% ipython --no-banner

In [1]: import numpy as np

In [2]: np.set_printoptions(precision=2, suppress=True, linewidth=120, floatmode="fixed")

In [3]: rnd = lambda a: np.round(a, 2) + 0

In [4]: mat = np.loadtxt("x.csv", delimiter=",")

In [5]: print(mat)
[[ 0.64 -0.03 -0.18  0.85  0.12  0.73 -0.07 -0.35 -0.45]
 [ 1.62 -0.26 -0.15  0.77  0.05  1.04  0.39 -0.22 -0.14]
 [-0.10  0.08  0.12 -0.39 -0.16 -0.34  0.03  0.08  0.32]
 [-1.84  0.33 -0.26 -0.47 -0.69 -0.71 -0.17 -0.39  0.68]
 [ 0.55 -0.36  0.11  0.09  0.54  0.42  0.12  0.50 -0.38]
 [ 1.96 -0.36  0.01  0.99  0.43  1.29  0.15 -0.02 -0.56]
 [ 2.11 -0.42  0.26  0.15  0.48  0.68  0.55  0.50 -0.04]
 [ 0.35  0.28 -0.08  0.62 -0.10  0.38 -0.20 -0.49 -0.21]
 [ 0.69 -0.07  0.51 -0.74  0.32 -0.53  0.21  0.69  0.16]
 [-0.50 -0.46  0.23 -0.51  0.19 -0.46 -0.08  0.65 -0.29]
 [-0.27  0.31  0.21 -0.70 -0.01 -0.77  0.17  0.31  0.50]]

In [6]: B = np.c_[mat[:, :7] @ np.array([[3, 0, 0, 3, 1, 1, -2],
   ...:     [3, -1, -3, -3, 3, -1, 1],
   ...:     [-1, 3, -2, 1, 2, -3, 2],
   ...:     [1, -1, 1, 0, 3, 0, 1],
   ...:     [2, 2, 1, -2, -3, -1, -2],
   ...:     [2, 2, 3, -3, -1, -3, 2],
   ...:     [3, 0, 2, 0, -2, -2, 0]]), np.array([2, 4, 3, 4, 0, 5, 0, 5, 1, 1, 4])]

In [7]: print(rnd(B))
[[ 4.35  0.34  3.47 -0.60  1.79 -0.96  0.40  2.00]
 [ 8.35  1.22  5.80  2.27  0.88 -1.62 -1.05  4.00]
 [-1.48 -0.33 -1.99  0.92 -0.03  0.58 -0.23  3.00]
 [-8.05 -3.44 -4.10 -3.26  0.34  1.77  2.98  4.00]
 [ 2.83  2.52  2.99  0.50 -2.32 -1.46 -1.39  0.00]
 [ 9.67  2.84  6.65  2.24  0.99 -2.31 -1.55  5.00]
 [ 8.93  3.37  4.51  4.85 -1.40 -1.87 -3.57  0.00]
 [ 2.55 -0.58  0.58 -0.81  3.21 -0.33  1.00  5.00]
 [ 0.82  1.92 -2.40  3.74 -1.57  0.08 -2.87  1.00]
 [-4.40  1.12 -0.94  1.11 -2.90  0.62 -0.81  1.00]
 [-1.84 -0.54 -4.03  0.80 -0.56  0.77 -0.95  4.00]]

In [8]: print(rnd(np.linalg.norm(np.linalg.qr(mat)[0].T @ B, axis=0) ** 2 / ((B ** 2).sum(axis=0) + 1e-12)))
[1.00 1.00 1.00 1.00 1.00 1.00 1.00 0.94]

In [9]: print(rnd(np.linalg.norm(B - mat @ np.linalg.lstsq(mat, B)[0], axis=0)))
[0.00 0.00 0.00 0.00 0.00 0.00 0.00 2.65]

In [10]: O, R = np.linalg.qr(mat)

In [11]: print(np.allclose(R.T @ R, mat.T @ mat))
True

In [12]: print(rnd(np.abs(np.diag(R))))
[3.99 0.76 0.71 0.62 0.37 0.16 0.09 0.05 0.09]

In [13]: print(rnd(O))
[[-0.16  0.10  0.28  0.31 -0.10  0.40  0.15 -0.06 -0.38]
 [-0.41  0.01  0.34 -0.43  0.25  0.20  0.30 -0.12  0.52]
 [ 0.03  0.08 -0.20 -0.14  0.36 -0.32 -0.22  0.41  0.21]
 [ 0.46  0.03  0.21 -0.34  0.24 -0.36  0.48 -0.04 -0.41]
 [-0.14 -0.36 -0.02  0.09 -0.61 -0.48  0.37 -0.05  0.23]
 [-0.49 -0.05  0.15  0.23  0.13 -0.31 -0.04  0.52 -0.26]
 [-0.53 -0.09 -0.18 -0.38  0.04 -0.01  0.11 -0.10 -0.45]
 [-0.09  0.45  0.03  0.53  0.29 -0.18  0.43 -0.12  0.18]
 [-0.17  0.06 -0.68  0.07  0.19 -0.10  0.06 -0.44 -0.06]
 [ 0.13 -0.72 -0.18  0.24  0.38  0.30  0.31  0.19  0.04]
 [ 0.07  0.35 -0.41 -0.18 -0.30  0.33  0.42  0.53  0.03]]

In [14]: rng = np.random.default_rng(67)

In [15]: z = rng.permutation(9)

In [16]: B = O[:, z] * rng.choice([-1, 1], 9)

In [17]: print(rnd(B))
[[ 0.28 -0.40 -0.06 -0.31 -0.15  0.16  0.10 -0.10  0.38]
 [ 0.34 -0.20 -0.12  0.43 -0.30  0.41 -0.25 -0.01 -0.52]
 [-0.20  0.32  0.41  0.14  0.22 -0.03 -0.36 -0.08 -0.21]
 [ 0.21  0.36 -0.04  0.34 -0.48 -0.46 -0.24 -0.03  0.41]
 [-0.02  0.48 -0.05 -0.09 -0.37  0.14  0.61  0.36 -0.23]
 [ 0.15  0.31  0.52 -0.23  0.04  0.49 -0.13  0.05  0.26]
 [-0.18  0.01 -0.10  0.38 -0.11  0.53 -0.04  0.09  0.45]
 [ 0.03  0.18 -0.12 -0.53 -0.43  0.09 -0.29 -0.45 -0.18]
 [-0.68  0.10 -0.44 -0.07 -0.06  0.17 -0.19 -0.06  0.06]
 [-0.18 -0.30  0.19 -0.24 -0.31 -0.13 -0.38  0.72 -0.04]
 [-0.41 -0.33  0.53  0.18 -0.42 -0.07  0.30 -0.35 -0.03]]

In [18]: Uu, _, VT = np.linalg.svd(O.T @ B)

In [19]: print(rnd(np.linalg.lstsq(O, B)[0]))
[[ 0.00  0.00  0.00  0.00  0.00 -1.00  0.00  0.00  0.00]
 [ 0.00  0.00  0.00  0.00  0.00  0.00  0.00 -1.00  0.00]
 [ 1.00  0.00  0.00  0.00  0.00  0.00  0.00  0.00  0.00]
 [ 0.00  0.00  0.00 -1.00  0.00  0.00  0.00  0.00  0.00]
 [ 0.00  0.00  0.00  0.00  0.00  0.00 -1.00  0.00  0.00]
 [ 0.00 -1.00  0.00  0.00  0.00  0.00  0.00  0.00  0.00]
 [ 0.00  0.00  0.00  0.00 -1.00  0.00  0.00  0.00  0.00]
 [ 0.00  0.00  1.00  0.00  0.00  0.00  0.00  0.00  0.00]
 [ 0.00  0.00  0.00  0.00  0.00  0.00  0.00  0.00 -1.00]]

In [20]: print(z)
[2 5 7 3 6 0 4 1 8]

In [21]: data = np.loadtxt("run11.csv", delimiter=",")

In [22]: print(data)
[[1.00 1.00 2.00 0.00 1.00 0.00 1.00 0.00 0.00 0.00 0.00 1.00]
 [0.00 0.00 1.00 0.00 0.00 2.00 0.00 0.00 0.00 1.00 2.00 0.00]
 [0.00 0.00 0.00 0.00 2.00 2.00 0.00 1.00 2.00 2.00 0.00 1.00]
 [0.00 0.00 0.00 0.00 2.00 2.00 0.00 0.00 2.00 2.00 0.00 1.00]
 [0.00 0.00 0.00 0.00 2.00 1.00 2.00 2.00 2.00 2.00 0.00 1.00]
 [0.00 0.00 0.00 0.00 0.00 0.00 2.00 0.00 0.00 0.00 0.00 2.00]
 [0.00 0.00 0.00 0.00 0.00 0.00 2.00 2.00 2.00 0.00 0.00 0.00]
 [0.00 0.00 0.00 0.00 0.00 0.00 0.00 0.00 2.00 0.00 2.00 2.00]
 [0.00 0.00 0.00 0.00 0.00 0.00 0.00 0.00 2.00 2.00 1.00 2.00]
 [0.00 0.00 0.00 0.00 0.00 0.00 0.00 0.00 0.00 0.00 2.00 1.00]
 [0.00 0.00 0.00 0.00 0.00 0.00 0.00 0.00 0.00 0.00 0.00 2.00]
 [0.00 0.00 0.00 0.00 0.00 0.00 0.00 0.00 0.00 0.00 0.00 0.00]]

In [23]: print(np.linalg.lstsq(data[:-1].T, data[-1])[2])
10

In [24]: B = data[0, 0] * data[1:] - np.outer(data[1:, 0], data[0])

In [25]: print(B)
[[0.00 0.00 1.00 0.00 0.00 2.00 0.00 0.00 0.00 1.00 2.00 0.00]
 [0.00 0.00 0.00 0.00 2.00 2.00 0.00 1.00 2.00 2.00 0.00 1.00]
 [0.00 0.00 0.00 0.00 2.00 2.00 0.00 0.00 2.00 2.00 0.00 1.00]
 [0.00 0.00 0.00 0.00 2.00 1.00 2.00 2.00 2.00 2.00 0.00 1.00]
 [0.00 0.00 0.00 0.00 0.00 0.00 2.00 0.00 0.00 0.00 0.00 2.00]
 [0.00 0.00 0.00 0.00 0.00 0.00 2.00 2.00 2.00 0.00 0.00 0.00]
 [0.00 0.00 0.00 0.00 0.00 0.00 0.00 0.00 2.00 0.00 2.00 2.00]
 [0.00 0.00 0.00 0.00 0.00 0.00 0.00 0.00 2.00 2.00 1.00 2.00]
 [0.00 0.00 0.00 0.00 0.00 0.00 0.00 0.00 0.00 0.00 2.00 1.00]
 [0.00 0.00 0.00 0.00 0.00 0.00 0.00 0.00 0.00 0.00 0.00 2.00]
 [0.00 0.00 0.00 0.00 0.00 0.00 0.00 0.00 0.00 0.00 0.00 0.00]]

In [26]: print(np.flatnonzero(~B.round(6).any(axis=1)))
[10]

In [27]: print(np.linalg.matrix_rank(B), np.linalg.matrix_rank(data))
9 10

In [28]: z = rng.permutation(12)

In [29]: print(z)
[ 5  2  0 10  1  3  9  6 11  8  7  4]

In [30]: B = data[z][:, z]

In [31]: print(np.trace(B))
7.0

In [32]: print(np.allclose(B, data))
False

In [33]: print(B)
[[0.00 0.00 0.00 0.00 0.00 0.00 0.00 2.00 2.00 0.00 0.00 0.00]
 [2.00 0.00 0.00 0.00 0.00 0.00 2.00 0.00 1.00 2.00 1.00 2.00]
 [0.00 2.00 1.00 0.00 1.00 0.00 0.00 1.00 1.00 0.00 0.00 1.00]
 [0.00 0.00 0.00 0.00 0.00 0.00 0.00 0.00 2.00 0.00 0.00 0.00]
 [2.00 1.00 0.00 2.00 0.00 0.00 1.00 0.00 0.00 0.00 0.00 0.00]
 [2.00 0.00 0.00 0.00 0.00 0.00 2.00 0.00 1.00 2.00 0.00 2.00]
 [0.00 0.00 0.00 2.00 0.00 0.00 0.00 0.00 1.00 0.00 0.00 0.00]
 [0.00 0.00 0.00 0.00 0.00 0.00 0.00 2.00 0.00 2.00 2.00 0.00]
 [0.00 0.00 0.00 0.00 0.00 0.00 0.00 0.00 0.00 0.00 0.00 0.00]
 [0.00 0.00 0.00 1.00 0.00 0.00 2.00 0.00 2.00 2.00 0.00 0.00]
 [0.00 0.00 0.00 2.00 0.00 0.00 0.00 0.00 2.00 2.00 0.00 0.00]
 [1.00 0.00 0.00 0.00 0.00 0.00 2.00 2.00 1.00 2.00 2.00 2.00]]

In [34]: Uu, sigma, VT = np.linalg.svd(data)

In [35]: vecs = VT[:(sigma > 1e-8).sum()]

In [36]: vec = data[11] + -3 * data[10] + rng.integers(2) * np.eye(12)[1]

In [37]: print(vec)
[ 0.00  1.00  0.00  0.00  0.00  0.00  0.00  0.00  0.00  0.00  0.00 -6.00]

In [38]: print(np.linalg.matrix_rank(np.vstack([data, vec])))
11

In [39]: print(rnd(np.linalg.norm(vec - vecs.T @ vecs @ vec)))
0.71

In [40]: X = np.loadtxt("block0.csv", delimiter=",")

In [41]: print(X)
[[  1.00   0.00   4.00   3.00   4.00]
 [  5.00   3.00   5.00   7.00   9.00]
 [ 10.00   3.00   9.00  12.00  14.00]
 [ 14.00   6.00  14.00  13.00  17.00]
 [ 18.00   6.00  15.00  15.00  20.00]
 [ 22.00   7.00  20.00  15.00  21.00]
 [ 25.00  11.00  20.00  20.00  26.00]
 [ 25.00  12.00  20.00  23.00  29.00]
 [ 28.00  13.00  25.00  24.00  34.00]
 [ 28.00  13.00  27.00  25.00  36.00]
 [ 31.00  13.00  30.00  30.00  39.00]
 [ 33.00  13.00  35.00  33.00  42.00]
 [ 36.00  15.00  38.00  34.00  47.00]
 [ 37.00  16.00  41.00  34.00  51.00]
 [ 39.00  19.00  41.00  38.00  51.00]
 [ 39.00  24.00  43.00  39.00  54.00]
 [ 44.00  27.00  43.00  41.00  58.00]
 [ 44.00  31.00  43.00  45.00  61.00]
 [ 47.00  32.00  43.00  48.00  66.00]
 [ 51.00  32.00  48.00  49.00  67.00]
 [ 55.00  32.00  50.00  54.00  72.00]
 [ 58.00  35.00  52.00  54.00  77.00]
 [ 60.00  40.00  53.00  55.00  78.00]
 [ 63.00  42.00  56.00  58.00  82.00]
 [ 68.00  43.00  59.00  60.00  85.00]
 [ 70.00  48.00  62.00  63.00  86.00]
 [ 75.00  51.00  65.00  65.00  91.00]
 [ 76.00  51.00  70.00  65.00  96.00]
 [ 79.00  54.00  70.00  68.00 101.00]
 [ 80.00  58.00  71.00  69.00 105.00]]

In [42]: B = np.c_[X[:, :3] @ np.array([[0, 5, 5], [2, 0, -4], [1, 3, 2]]), np.array([1, 1, 2, 2, 1, 0, 0, 2, 1, 1, 2, 0, 2, 0, 1, 2, 0, 2, 0, 1, 1, 1, 0, 0, 1, 0, 1, 2, 1, 2])]

In [43]: print(B)
[[  4.00  17.00  13.00   1.00]
 [ 11.00  40.00  23.00   1.00]
 [ 15.00  77.00  56.00   2.00]
 [ 26.00 112.00  74.00   2.00]
 [ 27.00 135.00  96.00   1.00]
 [ 34.00 170.00 122.00   0.00]
 [ 42.00 185.00 121.00   0.00]
 [ 44.00 185.00 117.00   2.00]
 [ 51.00 215.00 138.00   1.00]
 [ 53.00 221.00 142.00   1.00]
 [ 56.00 245.00 163.00   2.00]
 [ 61.00 270.00 183.00   0.00]
 [ 68.00 294.00 196.00   2.00]
 [ 73.00 308.00 203.00   0.00]
 [ 79.00 318.00 201.00   1.00]
 [ 91.00 324.00 185.00   2.00]
 [ 97.00 349.00 198.00   0.00]
 [105.00 349.00 182.00   2.00]
 [107.00 364.00 193.00   0.00]
 [112.00 399.00 223.00   1.00]
 [114.00 425.00 247.00   1.00]
 [122.00 446.00 254.00   1.00]
 [133.00 459.00 246.00   0.00]
 [140.00 483.00 259.00   0.00]
 [145.00 517.00 286.00   1.00]
 [158.00 536.00 282.00   0.00]
 [167.00 570.00 301.00   1.00]
 [172.00 590.00 316.00   2.00]
 [178.00 605.00 319.00   1.00]
 [187.00 613.00 310.00   2.00]]

In [44]: print(rnd(np.linalg.norm(np.linalg.qr(X)[0].T @ B, axis=0) ** 2 / ((B ** 2).sum(axis=0) + 1e-12)))
[1.00 1.00 1.00 0.53]

In [45]: print(np.linalg.matrix_rank(np.c_[X, B]))
6

In [46]: print(np.linalg.matrix_rank(B))
4

In [47]: print(rnd(np.linalg.norm(B - X @ np.linalg.lstsq(X, B)[0], axis=0)))
[0.00 0.00 0.00 4.76]

In [48]: print(rnd(np.linalg.lstsq(X, B[:, 0])[0]))
[0.00 2.00 1.00 0.00 0.00]

In [49]: r0 = np.array([9, 2])

In [50]: print(np.array([np.convolve(row, r0, "same") for row in B]))
[[  36.00  161.00  151.00   35.00]
 [  99.00  382.00  287.00   55.00]
 [ 135.00  723.00  658.00  130.00]
 [ 234.00 1060.00  890.00  166.00]
 [ 243.00 1269.00 1134.00  201.00]
 [ 306.00 1598.00 1438.00  244.00]
 [ 378.00 1749.00 1459.00  242.00]
 [ 396.00 1753.00 1423.00  252.00]
 [ 459.00 2037.00 1672.00  285.00]
 [ 477.00 2095.00 1720.00  293.00]
 [ 504.00 2317.00 1957.00  344.00]
 [ 549.00 2552.00 2187.00  366.00]
 [ 612.00 2782.00 2352.00  410.00]
 [ 657.00 2918.00 2443.00  406.00]
 [ 711.00 3020.00 2445.00  411.00]
 [ 819.00 3098.00 2313.00  388.00]
 [ 873.00 3335.00 2480.00  396.00]
 [ 945.00 3351.00 2336.00  382.00]
 [ 963.00 3490.00 2465.00  386.00]
 [1008.00 3815.00 2805.00  455.00]
 [1026.00 4053.00 3073.00  503.00]
 [1098.00 4258.00 3178.00  517.00]
 [1197.00 4397.00 3132.00  492.00]
 [1260.00 4627.00 3297.00  518.00]
 [1305.00 4943.00 3608.00  581.00]
 [1422.00 5140.00 3610.00  564.00]
 [1503.00 5464.00 3849.00  611.00]
 [1548.00 5654.00 4024.00  650.00]
 [1602.00 5801.00 4081.00  647.00]
 [1683.00 5891.00 4016.00  638.00]]

In [51]: arr = np.array([[1, 1, -1, -1, 1, 1, -1, -1],
    ...:     [1, -1, -1, 1, -1, 1, 1, -1],
    ...:     [1, -1, 1, -1, 1, -1, 1, -1],
    ...:     [1, 1, 1, 1, 1, 1, 1, 1],
    ...:     [1, 1, 1, 1, -1, -1, -1, -1],
    ...:     [1, 1, -1, -1, -1, -1, 1, 1],
    ...:     [1, -1, 1, -1, -1, 1, -1, 1]])

In [52]: vec = np.array([2, 3, 0, 3, 2, 1, 3, 1])

In [53]: a = np.maximum(arr @ vec, 0)

In [54]: print(arr * (a > 1e-9)[:, None])
[[ 1  1 -1 -1  1  1 -1 -1]
 [ 1 -1 -1  1 -1  1  1 -1]
 [ 0  0  0  0  0  0  0  0]
 [ 1  1  1  1  1  1  1  1]
 [ 1  1  1  1 -1 -1 -1 -1]
 [ 1  1 -1 -1 -1 -1  1  1]
 [ 0  0  0  0  0  0  0  0]]

In [55]: print(np.maximum(arr @ (3 * vec), 0))
[ 3  9  0 45  3  9  0]

In [56]: theta = np.radians(45)

In [57]: R = np.eye(8)

In [58]: R[7, 7] = R[3, 3] = np.cos(theta)

In [59]: R[7, 3], R[3, 7] = -np.sin(theta), np.sin(theta)

In [60]: print(rnd(R))
[[ 1.00  0.00  0.00  0.00  0.00  0.00  0.00  0.00]
 [ 0.00  1.00  0.00  0.00  0.00  0.00  0.00  0.00]
 [ 0.00  0.00  1.00  0.00  0.00  0.00  0.00  0.00]
 [ 0.00  0.00  0.00  0.71  0.00  0.00  0.00  0.71]
 [ 0.00  0.00  0.00  0.00  1.00  0.00  0.00  0.00]
 [ 0.00  0.00  0.00  0.00  0.00  1.00  0.00  0.00]
 [ 0.00  0.00  0.00  0.00  0.00  0.00  1.00  0.00]
 [ 0.00  0.00  0.00 -0.71  0.00  0.00  0.00  0.71]]

In [61]: B = arr @ R.T

In [62]: print(rnd(B))
[[ 1.00  1.00 -1.00 -1.41  1.00  1.00 -1.00  0.00]
 [ 1.00 -1.00 -1.00  0.00 -1.00  1.00  1.00 -1.41]
 [ 1.00 -1.00  1.00 -1.41  1.00 -1.00  1.00  0.00]
 [ 1.00  1.00  1.00  1.41  1.00  1.00  1.00  0.00]
 [ 1.00  1.00  1.00  0.00 -1.00 -1.00 -1.00 -1.41]
 [ 1.00  1.00 -1.00  0.00 -1.00 -1.00  1.00  1.41]
 [ 1.00 -1.00  1.00  0.00 -1.00  1.00 -1.00  1.41]]
